$ ipython --no-banner

In [1]: import numpy as np

In [2]: from numpy import linalg as LA

In [3]: np.set_printoptions(precision=1, suppress=True, linewidth=160)

In [4]: M = np.cumsum(np.array([[-1, 0, 0, -1],
   ...:     [-2, 3, 2, -1],
   ...:     [-3, -1, 0, -1],
   ...:     [-1, -2, -3, 0],
   ...:     [3, 0, 2, -3],
   ...:     [2, 3, -3, 3],
   ...:     [-3, -3, 2, 2],
   ...:     [3, 0, -1, -3],
   ...:     [2, -2, 3, 0],
   ...:     [-1, 1, 0, -3],
   ...:     [-3, 3, 1, 3],
   ...:     [-2, -1, -3, 3],
   ...:     [3, -2, 0, -2],
   ...:     [0, 0, -3, 3]]), axis=0)

In [5]: M
Out[5]: 
array([[-1,  0,  0, -1],
       [-3,  3,  2, -2],
       [-6,  2,  2, -3],
       [-7,  0, -1, -3],
       [-4,  0,  1, -6],
       [-2,  3, -2, -3],
       [-5,  0,  0, -1],
       [-2,  0, -1, -4],
       [ 0, -2,  2, -4],
       [-1, -1,  2, -7],
       [-4,  2,  3, -4],
       [-6,  1,  0, -1],
       [-3, -1,  0, -3],
       [-3, -1, -3,  0]])

In [6]: Xs = (M - M.mean(axis=0)) / M.std(axis=0)

In [7]: np.argwhere(np.abs(Xs) > 2)
Out[7]: 
array([[ 9,  3],
       [13,  2]])

In [8]: coef = LA.lstsq(np.delete(Xs, 1, axis=1), Xs[:, 1])[0]

In [9]: np.abs(coef).argmax()
Out[9]: np.int64(0)

In [10]: coef
Out[10]: array([-0.3,  0.3,  0.2])

In [11]: idx = M[:, 1] > np.median(M[:, 1])

In [12]: f = M[idx].mean(axis=0) - M[~idx].mean(axis=0)

In [13]: round(float((((M - M.mean(axis=0)) @ f > 0) == idx).mean()), 1)
Out[13]: 0.9

In [14]: np.argsort(-np.abs(f).round(6), kind="stable")
Out[14]: array([1, 0, 2, 3])
